>>> import numpy as np
>>> np.set_printoptions(suppress=True, linewidth=100)
>>> u = np.array([0, 0])
>>> X = -3 * np.eye(2) + np.outer(u, u)
>>> X
array([[-3.,  0.],
       [ 0., -3.]])
>>> O, r_ = np.linalg.qr(X)
>>> O.shape, r_.shape
((2, 2), (2, 2))
>>> np.trace(O @ O.T)
np.float64(2.0)
>>> O @ r_
array([[-3.,  0.],
       [ 0., -3.]])
>>> O
array([[ 1.,  0.],
       [-0.,  1.]])
>>> np.abs(np.diag(r_))
array([3., 3.])
>>> O.T @ O
array([[1., 0.],
       [0., 1.]])
>>> proj = np.triu(np.array([[-3, -3], [1, 2]]), 1) + np.eye(2)
>>> out = proj @ X @ np.linalg.inv(proj)
>>> proj @ X - X @ proj
array([[0., 0.],
       [0., 0.]])
>>> round(float(np.linalg.det(out)), 1)
9.0
>>> np.poly(out)
array([1., 6., 9.])
>>> w, vecs = np.linalg.eigh(X)
>>> x = np.array([3, 3])
>>> x @ X @ x
np.float64(-54.0)
>>> vecs * np.abs(w) @ vecs.T
array([[3., 0.],
       [0., 3.]])
>>> vecs * np.maximum(w, 0) @ vecs.T
array([[0., 0.],
       [0., 0.]])
>>> x @ X @ x / (x @ x), w[0], w[-1]
(np.float64(-3.0), np.float64(-3.0), np.float64(-3.0))
>>> F = np.array([[1, 2, -7],
...     [0, 0, 0],
...     [0, 0, 0],
...     [-3, 0, -2],
...     [-3, 0, -2],
...     [0, 0, 0],
...     [0, 0, 0],
...     [-3, 0, -2],
...     [-5, 4, 1],
...     [0, 0, 0],
...     [0, 0, 0],
...     [-5, 4, 1],
...     [0, 0, 0],
...     [0, 0, 0],
...     [-5, 4, 1],
...     [4, 2, -5]])
>>> F
array([[ 1,  2, -7],
       [ 0,  0,  0],
       [ 0,  0,  0],
       [-3,  0, -2],
       [-3,  0, -2],
       [ 0,  0,  0],
       [ 0,  0,  0],
       [-3,  0, -2],
       [-5,  4,  1],
       [ 0,  0,  0],
       [ 0,  0,  0],
       [-5,  4,  1],
       [ 0,  0,  0],
       [ 0,  0,  0],
       [-5,  4,  1],
       [ 4,  2, -5]])
>>> cov = np.cov(F, rowvar=False)
>>> np.round(np.corrcoef(F.T), 1)
array([[ 1. , -0.5, -0.5],
       [-0.5,  1. ,  0.1],
       [-0.5,  0.1,  1. ]])
>>> np.argwhere(np.triu(np.abs(np.corrcoef(F.T)) > 0.8, 1))
array([], shape=(0, 2), dtype=int64)
>>> cov.round(1)
array([[ 6.4, -2.1, -2.8],
       [-2.1,  2.7,  0.2],
       [-2.8,  0.2,  5. ]])
>>> np.median(F, axis=0)
array([0., 0., 0.])
>>> np.round(np.polyfit(F[:, 1], F[:, 2], 1), 1)
array([ 0.1, -1. ])
>>> np.round(np.corrcoef(F[:, 1], F[:, 2])[0, 1], 1)
np.float64(0.1)
>>> proj = F @ np.linalg.solve(F.T @ F, F.T)
>>> np.round(np.diag(proj), 1)
array([0.6, 0. , 0. , 0.3, 0.3, 0. , 0. , 0.3, 0.3, 0. , 0. , 0.3, 0. , 0. , 0.3, 0.6])
>>> np.allclose(proj @ proj, proj)
True
>>> np.round(proj @ F[:, 2], 1)
array([-7.,  0.,  0., -2., -2.,  0.,  0., -2.,  1.,  0.,  0.,  1.,  0.,  0.,  1., -5.])
>>> np.trace(proj)
np.float64(3.0)
>>> mat = np.load("mat.npy")
>>> mat
array([[ 5,  3,  3, 10,  6,  6],
       [ 4,  4,  3,  8,  8,  6],
       [ 1,  1,  1,  2,  2,  2],
       [ 0,  0,  0,  0,  0,  0],
       [ 0,  0,  0,  0,  0,  0],
       [ 0,  0,  0,  0,  0,  0]])
>>> round(float(np.trace(np.linalg.pinv(mat) @ mat)), 1)
3.0
>>> np.linalg.lstsq(mat[:-1].T, mat[-1])[2]
np.int32(3)
>>> np.abs(np.diag(np.linalg.qr(mat)[1])) > 1e-9
array([ True,  True,  True, False, False, False])
>>> np.allclose(mat, mat.T)
False
>>> (mat + mat.T) / 2
array([[5. , 3.5, 2. , 5. , 3. , 3. ],
       [3.5, 4. , 2. , 4. , 4. , 3. ],
       [2. , 2. , 1. , 1. , 1. , 1. ],
       [5. , 4. , 1. , 0. , 0. , 0. ],
       [3. , 4. , 1. , 0. , 0. , 0. ],
       [3. , 3. , 1. , 0. , 0. , 0. ]])
>>> np.trace(mat)
np.int64(10)
>>> np.round(np.sort(np.abs(np.linalg.eigvals(mat))), 1)
array([0. , 0. , 0. , 0.2, 1. , 8.8])
>>> round(np.linalg.det(mat), 1)
np.float64(0.0)
>>> mat @ mat
array([[40, 30, 27, 80, 60, 54],
       [39, 31, 27, 78, 62, 54],
       [10,  8,  7, 20, 16, 14],
       [ 0,  0,  0,  0,  0,  0],
       [ 0,  0,  0,  0,  0,  0],
       [ 0,  0,  0,  0,  0,  0]])
>>> np.unravel_index(np.abs(mat).argmax(), mat.shape)
(np.int64(0), np.int64(3))
>>> np.round(np.linalg.norm(mat), 1)
np.float64(20.9)
>>> mat - mat[0]
array([[  0,   0,   0,   0,   0,   0],
       [ -1,   1,   0,  -2,   2,   0],
       [ -4,  -2,  -2,  -8,  -4,  -4],
       [ -5,  -3,  -3, -10,  -6,  -6],
       [ -5,  -3,  -3, -10,  -6,  -6],
       [ -5,  -3,  -3, -10,  -6,  -6]])
>>> np.round(mat.mean(axis=0), 1)
array([1.7, 1.3, 1.2, 3.3, 2.7, 2.3])
>>> np.abs(mat).max()
np.int64(10)
>>> np.diff(mat, axis=0)
array([[-1,  1,  0, -2,  2,  0],
       [-3, -3, -2, -6, -6, -4],
       [-1, -1, -1, -2, -2, -2],
       [ 0,  0,  0,  0,  0,  0],
       [ 0,  0,  0,  0,  0,  0]])
>>> mat.sum(axis=1)
array([33, 33,  9,  0,  0,  0])
>>> mat.shape
(6, 6)
>>> mat.sum(axis=0)
array([10,  8,  7, 20, 16, 14])
>>> r = np.linalg.matrix_rank(mat)
>>> r
np.int64(3)
>>> ns = np.linalg.svd(mat)[2][r:].T
>>> [int(np.linalg.matrix_rank(np.delete(mat, i, axis=0))) for i in range(6)]
[2, 2, 2, 3, 3, 3]
>>> ns.shape
(6, 3)
>>> np.round(mat @ ns, 1) + 0
array([[0., 0., 0.],
       [0., 0., 0.],
       [0., 0., 0.],
       [0., 0., 0.],
       [0., 0., 0.],
       [0., 0., 0.]])
>>> E = np.loadtxt("w.csv", delimiter=",")
>>> E
array([[ 0.,  3., -5.],
       [ 0.,  0.,  3.],
       [ 0.,  0.,  0.]])
>>> np.round(np.linalg.eigvals(E), 1)
array([0., 0., 0.])
>>> np.einsum("ij,ji->", E, E)
np.float64(0.0)
>>> U, sigma, Vt = np.linalg.svd(E)
>>> np.argmax(sigma[:-1] / (sigma[1:] + 1e-6)) + 1
np.int64(2)
>>> out = U[:, :2] @ np.diag(sigma[:2]) @ Vt[:2]
>>> round(float(np.abs(E - out).max()), 1)
0.0
>>> M = np.loadtxt("data.csv", delimiter=",")
>>> M
array([[ 3.,  0.,  0.],
       [ 0.,  0.,  0.],
       [13.,  3.,  5.],
       [ 8.,  0.,  2.],
       [ 0.,  0.,  0.],
       [ 3.,  0.,  0.],
       [ 0.,  0.,  0.],
       [ 0.,  0.,  0.],
       [ 8.,  0.,  2.],
       [13.,  3.,  5.],
       [ 0.,  0.,  0.],
       [18.,  6.,  8.],
       [13.,  3.,  5.],
       [ 0.,  0.,  0.],
       [18.,  6.,  8.],
       [ 3.,  0.,  0.],
       [ 0.,  0.,  0.],
       [ 3.,  0.,  0.],
       [ 0.,  0.,  0.],
       [ 8.,  0.,  2.],
       [13.,  3.,  5.],
       [ 3.,  0.,  0.],
       [ 3.,  0.,  0.],
       [ 0.,  0.,  0.],
       [18.,  6.,  8.],
       [ 3.,  0.,  0.],
       [ 3.,  0.,  0.]])
>>> Xs = M - M.mean(axis=0)
>>> U, sigma, Vt = np.linalg.svd(Xs, full_matrices=False)
>>> np.round(Vt[0] * np.sign(Vt[0, np.abs(Vt[0]).argmax()]), 1)
array([0.9, 0.3, 0.4])
>>> sigma.round(1)
array([36.5,  4.7,  1.3])
>>> np.round(np.abs(Vt[-1]), 1)
array([0.2, 0.6, 0.8])
>>> np.round(Xs.mean(axis=0), 1) + 0
array([0., 0., 0.])
>>> np.searchsorted(np.cumsum(sigma ** 2) / (sigma ** 2).sum(), 0.9) + 1
np.int64(1)
>>> np.abs(U[:, 0]).argmax()
np.int64(11)
>>> np.round(sigma ** 2 / (sigma ** 2).sum(), 1) + 0
array([1., 0., 0.])
>>> np.round((sigma ** 2).sum() ** 2 / (sigma ** 4).sum(), 1)
np.float64(1.0)
>>> np.linalg.matrix_rank(Xs)
np.int64(3)
>>> Z = M[[16, 17]].astype(float)
>>> for _ in range(6):
...     lab = np.linalg.norm(M[:, None] - Z, axis=-1).argmin(axis=1)
...     Z = np.array([M[lab == j].mean(axis=0) for j in range(2)])
... 
>>> lab
array([0, 0, 1, 1, 0, 0, 0, 0, 1, 1, 0, 1, 1, 0, 1, 0, 0, 0, 0, 1, 1, 0, 0, 0, 1, 0, 0])
>>> np.round(Z[1] - Z[0], 1)
array([11.6,  3. ,  5. ])
>>> Z.round(1)
array([[ 1.4,  0. ,  0. ],
       [13. ,  3. ,  5. ]])
>>> np.bincount(lab)
array([17, 10])
>>> rng = np.random.default_rng(814)
>>> out = Z + rng.integers(-2, 3, (2, 1)) @ rng.integers(-2, 3, (1, 3))
>>> out.round(1)
array([[ 1.4,  2. ,  1. ],
       [13. ,  3. ,  5. ]])
>>> np.round(np.linalg.svd(out - Z, compute_uv=False), 1)
array([2.2, 0. ])
>>> np.abs(out - Z).sum(axis=1)
array([3., 0.])
>>> cov = out.T @ out
>>> np.round(np.linalg.eigvalsh(cov)[::-1], 1) + 0
array([207.3,   2.7,   0. ])
>>> round(np.trace(cov), 1), round(float((out ** 2).sum()), 1)
(np.float64(210.0), 210.0)
>>> np.round(np.linalg.svd(out, compute_uv=False) ** 2, 1)
array([207.3,   2.7])
>>> cov.round(1)
array([[171. ,  41.8,  66.4],
       [ 41.8,  13. ,  17. ],
       [ 66.4,  17. ,  26. ]])
>>> np.linalg.matrix_rank(cov)
np.int64(2)
>>> np.allclose(cov, cov.T)
True
>>> (out @ out.T).shape
(2, 2)
>>> Xs = M - M.mean(axis=0)
>>> vecs = np.linalg.svd(Xs)[2][:1]
>>> out = Xs - Xs @ vecs.T @ vecs
>>> round(float(np.linalg.norm(out) / np.linalg.norm(Xs)), 1)
0.1
>>> np.linalg.norm(out, axis=1).round(6).argmax()
np.int64(3)
>>> np.round(np.diag(vecs.T @ vecs), 1)
array([0.8, 0.1, 0.2])
>>> np.round(out.std(axis=0), 1)
array([0.4, 0.7, 0.5])
>>> np.round((Xs @ vecs.T).std(axis=0), 1)
array([7.])
>>> out = np.array([[1, 2, 1, 1], [2, 0, 1, 1], [1, 1, 0, 1]])
>>> feats = out.T @ out
>>> feats
array([[6, 3, 3, 4],
       [3, 5, 2, 3],
       [3, 2, 2, 2],
       [4, 3, 2, 3]])
>>> feats.shape
(4, 4)
>>> np.count_nonzero(feats)
np.int64(16)
>>> np.abs(feats).max()
np.int64(6)
>>> np.diff(feats, axis=0)
array([[-3,  2, -1, -1],
       [ 0, -3,  0, -1],
       [ 1,  1,  0,  1]])
>>> data = np.loadtxt("x.csv", delimiter=",")
>>> data
array([[-3., -2., -2.,  1.],
       [ 1.,  2., -4.,  2.],
       [-2.,  3.,  0.,  0.]])
>>> out = np.array([[3, 2], [3, 2]])
>>> Z = np.kron(out, data)
>>> np.linalg.matrix_rank(Z)
np.int64(3)
>>> Z.shape
(6, 8)
>>> data.ravel(order="F")
array([-3.,  1., -2., -2.,  2.,  3., -2., -4.,  0.,  1.,  2.,  0.])
>>> data.reshape(-1, 2)
array([[-3., -2.],
       [-2.,  1.],
       [ 1.,  2.],
       [-4.,  2.],
       [-2.,  3.],
       [ 0.,  0.]])
>>> data.reshape(2, -1)
array([[-3., -2., -2.,  1.,  1.,  2.],
       [-4.,  2., -2.,  3.,  0.,  0.]])
>>> blk = data.reshape(3, 2, -1)
>>> np.swapaxes(blk, 1, 2)[0]
array([[-3., -2.],
       [-2.,  1.]])
>>> blk.shape
(3, 2, 2)
>>> blk[:, 0]
array([[-3., -2.],
       [ 1.,  2.],
       [-2.,  3.]])
